$ python -q
>>> import numpy as np
>>> np.set_printoptions(suppress=True, linewidth=140)
>>> A = np.load("x.npy")
>>> print(A)
[[-1  6 -6  6 -6 -8 -8  2]
 [-4 -8 -4 -5 -4  5 -1 -8]
 [ 8 -1  3 -9  6 -2 -7 -1]
 [ 1  4  5  9  4  9  0  5]
 [-3 -7 -7  2 -2  2 -6  3]
 [ 4  1 -7  1  2 -8  5  0]
 [-3 -7 -7  2 -2  2 -6  3]]
>>> f = np.array([2, 0, 1])
>>> print(np.polyval(f, A[4]))
[19 99 99  9  9  9 73 19]
>>> print(np.array([np.convolve(row, f, "same") for row in A]))
[[ 12 -13  18 -18 -10 -22  -4  -8]
 [-16 -12 -18 -12   5  -6 -11  -1]
 [ -2  14 -19  15 -13  -8  -4  -7]
 [  8  11  22  13  27   4  19   0]
 [-14 -17  -3 -11   6 -14   8  -6]
 [  2 -10   3  -3 -15  12  -8   5]
 [-14 -17  -3 -11   6 -14   8  -6]]
>>> U, sv, vt = np.linalg.svd(A)
>>> print(np.argmax(sv[:-1] / (sv[1:] + 1e-6)) + 1)
6
>>> A2 = U[:, :6] @ np.diag(sv[:6]) @ vt[:6]
>>> print(round(float(np.linalg.norm(A - A2) / np.linalg.norm(A)), 3))
0.0
>>> print(np.round(np.linalg.norm(A - A2, 2), 3), np.round(sv[6], 3))
0.0 0.0
>>> print(np.linalg.matrix_rank(A, rtol=0.05))
6
>>> print(np.linalg.matrix_rank(A2))
6
>>> print(A2.round(3) + 0)
[[-1.  6. -6.  6. -6. -8. -8.  2.]
 [-4. -8. -4. -5. -4.  5. -1. -8.]
 [ 8. -1.  3. -9.  6. -2. -7. -1.]
 [ 1.  4.  5.  9.  4.  9.  0.  5.]
 [-3. -7. -7.  2. -2.  2. -6.  3.]
 [ 4.  1. -7.  1.  2. -8.  5.  0.]
 [-3. -7. -7.  2. -2.  2. -6.  3.]]
>>> A @ A
Traceback (most recent call last):
  File "<python-input-15>", line 1, in <module>
    A @ A
    ~~^~~
ValueError: matmul: Input operand 1 has a mismatch in its core dimension 0, with gufunc signature (n?,k),(k,m?)->(n?,m?) (size 7 is different from 8)
>>> cov = A.T @ A
>>> print(np.round(np.linalg.svd(A, compute_uv=False) ** 2, 3) + 0)
[465.209 378.229 329.28  193.579  95.582  20.121   0.   ]
>>> print(np.round(np.linalg.eigvalsh(cov)[::-1], 3) + 0)
[465.209 378.229 329.28  193.579  95.582  20.121   0.      0.   ]
>>> print(np.allclose(cov, cov.T))
True
>>> print(np.linalg.matrix_rank(cov))
6
>>> X = np.load("sample15.npy")
>>> print(X)
[[ 3  4  5  6  7]
 [ 8  9 10 11 12]
 [13 14 15 16 17]
 [18 19 20 21 22]
 [23 24 25 26 27]
 [28 29 30 31 32]
 [33 34 35 36 37]
 [38 39 40 41 42]
 [43 44 45 46 47]]
>>> print(round(float(np.linalg.norm(X[1], 1)), 3), np.round(np.linalg.norm(X[1], np.inf), 3))
50.0 12.0
>>> print(round(np.linalg.norm(X) ** 2 / np.linalg.norm(X, 2) ** 2, 3))
1.001
>>> print(np.linalg.norm(X, axis=1).argmax())
8
>>> print(np.round(np.linalg.norm(X, axis=0), 3))
[79.126 81.756 84.41  87.086 89.783]
>>> F = np.load("case5.npy")
>>> print(F)
[[2. 2. 1. 2. 0. 0. 0. 0. 0. 0. 0. 0.]
 [2. 1. 1. 1. 0. 0. 0. 0. 0. 0. 0. 0.]
 [1. 1. 2. 2. 0. 0. 0. 0. 0. 0. 0. 0.]
 [2. 2. 0. 1. 0. 0. 0. 0. 0. 0. 0. 0.]
 [0. 0. 0. 0. 0. 1. 1. 2. 2. 3. 3. 3.]
 [0. 0. 0. 0. 2. 1. 0. 0. 1. 0. 0. 1.]
 [0. 0. 0. 0. 3. 0. 0. 2. 0. 1. 1. 1.]
 [0. 0. 0. 0. 3. 3. 3. 0. 0. 0. 1. 0.]
 [0. 0. 0. 0. 0. 3. 1. 1. 3. 2. 3. 2.]
 [0. 0. 0. 0. 1. 2. 1. 0. 3. 1. 3. 1.]
 [0. 0. 0. 0. 2. 3. 2. 2. 0. 2. 2. 1.]
 [0. 0. 0. 0. 3. 1. 0. 2. 0. 2. 1. 1.]]
>>> w1 = np.array([[5, 6, -8],
...     [-1, -4, -7],
...     [-3, -3, -5],
...     [-6, -8, -1],
...     [6, 7, 9],
...     [3, 9, 5],
...     [-3, 6, -2],
...     [5, 4, -8],
...     [-7, -1, -5],
...     [-7, 5, -7],
...     [-8, -9, -4],
...     [-9, -9, 1]])
>>> b = np.array([2, -3, -1])
>>> hid = np.maximum(F @ w1 + b, 0)
>>> print((hid > 0).astype(int))
[[0 0 0]
 [1 0 0]
 [0 0 0]
 [1 0 0]
 [0 0 0]
 [1 1 1]
 [1 1 0]
 [1 1 1]
 [0 0 0]
 [0 0 0]
 [0 1 0]
 [1 1 0]]
>>> print(hid)
[[ 0.  0.  0.]
 [ 2.  0.  0.]
 [ 0.  0.  0.]
 [ 4.  0.  0.]
 [ 0.  0.  0.]
 [ 1. 10. 18.]
 [ 6. 13.  0.]
 [12. 54. 31.]
 [ 0.  0.  0.]
 [ 0.  0.  0.]
 [ 0. 41.  0.]
 [ 2. 27.  0.]]
>>> cent = np.array([[-5, 0, 0], [3, 2, 7], [-1, 6, 4]])
>>> print(w1 @ cent)
[[  1 -36  10]
 [  0 -50 -56]
 [ 11 -36 -41]
 [  7 -22 -60]
 [-18  68  85]
 [  7  48  83]
 [ 35   0  34]
 [ -5 -40  -4]
 [ 37 -32 -27]
 [ 57 -32   7]
 [ 17 -42 -79]
 [ 17 -12 -59]]
>>> print((hid @ cent).round(6).argmax(axis=1))
[0 1 0 1 0 2 2 2 0 0 2 2]
>>> f = np.array([-1, -2, 0, 0, 2, 2, -1, 1, 1, -1, 2, 2])
>>> A2 = F + np.outer(f, np.eye(12)[4])
>>> print(np.linalg.matrix_rank(np.linalg.inv(A2) - np.linalg.inv(F), tol=1e-8))
1
>>> print(np.unravel_index(np.abs(F).argmax(), F.shape))
(np.int64(4), np.int64(9))
>>> print(round(np.linalg.norm(F), 3))
15.492
>>> print(np.count_nonzero(F))
62
>>> F[:, 12]
Traceback (most recent call last):
  File "<python-input-43>", line 1, in <module>
    F[:, 12]
    ~^^^^^^^
IndexError: index 12 is out of bounds for axis 1 with size 12
>>> print(F.shape)
(12, 12)
>>> np.linalg.rank(F)
Traceback (most recent call last):
  File "<python-input-45>", line 1, in <module>
    np.linalg.rank(F)
    ^^^^^^^^^^^^^^
AttributeError: module 'numpy.linalg' has no attribute 'rank'
>>> F[12]
Traceback (most recent call last):
  File "<python-input-46>", line 1, in <module>
    F[12]
    ~^^^^
IndexError: index 12 is out of bounds for axis 0 with size 12
>>> print(np.abs(F).max())
3.0
>>> np.zeros(12, 12)
Traceback (most recent call last):
  File "<python-input-48>", line 1, in <module>
    np.zeros(12, 12)
    ~~~~~~~~^^^^^^^^
TypeError: Cannot interpret '12' as a data type
>>> print(F - F[0])
[[ 0.  0.  0.  0.  0.  0.  0.  0.  0.  0.  0.  0.]
 [ 0. -1.  0. -1.  0.  0.  0.  0.  0.  0.  0.  0.]
 [-1. -1.  1.  0.  0.  0.  0.  0.  0.  0.  0.  0.]
 [ 0.  0. -1. -1.  0.  0.  0.  0.  0.  0.  0.  0.]
 [-2. -2. -1. -2.  0.  1.  1.  2.  2.  3.  3.  3.]
 [-2. -2. -1. -2.  2.  1.  0.  0.  1.  0.  0.  1.]
 [-2. -2. -1. -2.  3.  0.  0.  2.  0.  1.  1.  1.]
 [-2. -2. -1. -2.  3.  3.  3.  0.  0.  0.  1.  0.]
 [-2. -2. -1. -2.  0.  3.  1.  1.  3.  2.  3.  2.]
 [-2. -2. -1. -2.  1.  2.  1.  0.  3.  1.  3.  1.]
 [-2. -2. -1. -2.  2.  3.  2.  2.  0.  2.  2.  1.]
 [-2. -2. -1. -2.  3.  1.  0.  2.  0.  2.  1.  1.]]
>>> print(np.round(np.linalg.svd(F, compute_uv=False), 3))
[11.852  5.905  5.559  4.375  2.679  1.881  1.285  1.18   0.758  0.508  0.119  0.079]
>>> print(F.sum(axis=1))
[ 7.  5.  6.  5. 15.  5.  8. 10. 15. 12. 14. 10.]
>>> O, R = np.linalg.qr(F)
>>> print(np.round(O @ R, 3) + 0)
[[2. 2. 1. 2. 0. 0. 0. 0. 0. 0. 0. 0.]
 [2. 1. 1. 1. 0. 0. 0. 0. 0. 0. 0. 0.]
 [1. 1. 2. 2. 0. 0. 0. 0. 0. 0. 0. 0.]
 [2. 2. 0. 1. 0. 0. 0. 0. 0. 0. 0. 0.]
 [0. 0. 0. 0. 0. 1. 1. 2. 2. 3. 3. 3.]
 [0. 0. 0. 0. 2. 1. 0. 0. 1. 0. 0. 1.]
 [0. 0. 0. 0. 3. 0. 0. 2. 0. 1. 1. 1.]
 [0. 0. 0. 0. 3. 3. 3. 0. 0. 0. 1. 0.]
 [0. 0. 0. 0. 0. 3. 1. 1. 3. 2. 3. 2.]
 [0. 0. 0. 0. 1. 2. 1. 0. 3. 1. 3. 1.]
 [0. 0. 0. 0. 2. 3. 2. 2. 0. 2. 2. 1.]
 [0. 0. 0. 0. 3. 1. 0. 2. 0. 2. 1. 1.]]
>>> print((F + F.T) / 2)
[[2.  2.  1.  2.  0.  0.  0.  0.  0.  0.  0.  0. ]
 [2.  1.  1.  1.5 0.  0.  0.  0.  0.  0.  0.  0. ]
 [1.  1.  2.  1.  0.  0.  0.  0.  0.  0.  0.  0. ]
 [2.  1.5 1.  1.  0.  0.  0.  0.  0.  0.  0.  0. ]
 [0.  0.  0.  0.  0.  1.5 2.  2.5 1.  2.  2.5 3. ]
 [0.  0.  0.  0.  1.5 1.  0.  1.5 2.  1.  1.5 1. ]
 [0.  0.  0.  0.  2.  0.  0.  2.5 0.5 1.  1.5 0.5]
 [0.  0.  0.  0.  2.5 1.5 2.5 0.  0.5 0.  1.5 1. ]
 [0.  0.  0.  0.  1.  2.  0.5 0.5 3.  2.5 1.5 1. ]
 [0.  0.  0.  0.  2.  1.  1.  0.  2.5 1.  2.5 1.5]
 [0.  0.  0.  0.  2.5 1.5 1.5 1.5 1.5 2.5 2.  1. ]
 [0.  0.  0.  0.  3.  1.  0.5 1.  1.  1.5 1.  1. ]]
>>> print(np.trace(F))
14.0
>>> print(round(np.abs(np.linalg.eigvals(F)).max(), 3))
11.179
>>> print(np.allclose(F @ F.T, F.T @ F))
False
>>> print(round(float(np.linalg.det(F)), 3))
-47.0
>>> print(np.round(np.sort(np.abs(np.linalg.eigvals(F))), 3))
[ 0.114  0.475  0.475  0.766  1.346  1.346  2.034  2.034  2.186  2.257  5.792 11.179]
>>> mat = np.loadtxt("a.csv", delimiter=",")
>>> print(mat)
[[ 0.  1. -2.  2.  0.]
 [ 0.  3. -1.  3. -1.]
 [ 0.  3. -1.  5.  0.]
 [ 1.  1. -3.  3. -2.]
 [ 0.  0. -2.  5. -2.]
 [-2.  0. -4.  6. -5.]
 [-4.  3. -3.  9. -7.]
 [-2.  2.  0. 12. -5.]
 [ 0.  4.  3. 14. -2.]
 [ 0.  5.  1. 16. -2.]
 [-3.  2.  2. 17. -2.]
 [-4.  1.  3. 15. -1.]
 [-3.  1.  3. 12. -2.]
 [-4.  3.  2. 12.  0.]
 [-3.  1.  5. 11. -2.]
 [-6.  2.  6. 13. -5.]
 [-3.  5.  7. 16. -7.]
 [-1.  5.  8. 18. -9.]
 [ 1.  3.  6. 18. -8.]
 [ 2.  4.  7. 16. -7.]
 [ 5.  5.  8. 14. -5.]
 [ 2.  5.  5. 12. -7.]
 [ 5.  7.  5. 14. -6.]
 [ 6. 10.  2. 12. -5.]
 [ 5.  7.  5.  9. -2.]
 [ 8.  8.  3.  9.  0.]
 [11.  6.  4.  9. -2.]
 [10.  5.  3.  9. -3.]
 [ 8.  6.  6.  9. -5.]
 [ 7.  8.  8. 10. -6.]
 [ 9. 11.  5.  8. -4.]
 [10. 14.  8.  5. -4.]
 [13. 17.  9.  2. -7.]
 [11. 17.  6.  0. -8.]]
>>> Xs = mat - mat.mean(axis=0)
>>> evecs = np.linalg.svd(Xs)[2][:2]
>>> A2 = Xs - Xs @ evecs.T @ evecs
>>> print(np.round(np.diag(evecs.T @ evecs), 3))
[0.494 0.341 0.349 0.726 0.09 ]
